$ python -q
>>> import numpy as np
>>> from numpy import linalg as LA
>>> np.set_printoptions(suppress=True, linewidth=160)
>>> tidy = lambda a: np.round(a, 1) + 0
>>> mat = np.array([[1.1, -0.1, 2.4],
...     [1.0, 0.3, 2.3],
...     [0.4, -0.8, 0.9],
...     [0.9, 1.3, 2.3],
...     [-0.2, 0.8, -0.1],
...     [-0.5, 1.0, -1.1],
...     [0.9, 0.4, 1.6],
...     [1.0, -0.9, 2.1],
...     [1.2, -0.1, 2.0],
...     [0.0, -0.8, -0.1],
...     [-1.8, 1.0, -3.4],
...     [1.2, 1.2, 1.6],
...     [-0.3, -0.1, 0.2],
...     [0.2, 2.4, 0.2]])
>>> print(mat)
[[ 1.1 -0.1  2.4]
 [ 1.   0.3  2.3]
 [ 0.4 -0.8  0.9]
 [ 0.9  1.3  2.3]
 [-0.2  0.8 -0.1]
 [-0.5  1.  -1.1]
 [ 0.9  0.4  1.6]
 [ 1.  -0.9  2.1]
 [ 1.2 -0.1  2. ]
 [ 0.  -0.8 -0.1]
 [-1.8  1.  -3.4]
 [ 1.2  1.2  1.6]
 [-0.3 -0.1  0.2]
 [ 0.2  2.4  0.2]]
>>> cov = np.cov(mat, rowvar=False)
>>> print(tidy(np.corrcoef(mat[:, 0], mat[:, 1])[0, 1]))
-0.2
>>> print(cov.shape)
(3, 3)
>>> print(np.argwhere(np.triu(np.abs(np.corrcoef(mat.T)) > 0.8, 1)))
[[0 2]]
>>> print(tidy(np.polyfit(mat[:, 0], mat[:, 1], 1)))
[-0.2  0.5]
>>> W2 = mat[[10, 5]].astype(float)
>>> for _ in range(5):
...     lab = LA.norm(mat[:, None] - W2, axis=-1).argmin(axis=1)
...     W2 = np.array([mat[lab == j].mean(axis=0) for j in range(2)])
... 
>>> print(lab)
[1 1 1 1 1 1 1 1 1 1 0 1 1 1]
>>> print(tidy(W2[1] - W2[0]))
[ 2.3 -0.6  4.5]
>>> P = mat @ LA.solve(mat.T @ mat, mat.T)
>>> print(tidy(np.trace(P)))
3.0
>>> print(tidy(np.diag(P)))
[0.2 0.2 0.1 0.4 0.1 0.1 0.1 0.2 0.2 0.1 0.4 0.4 0.3 0.4]
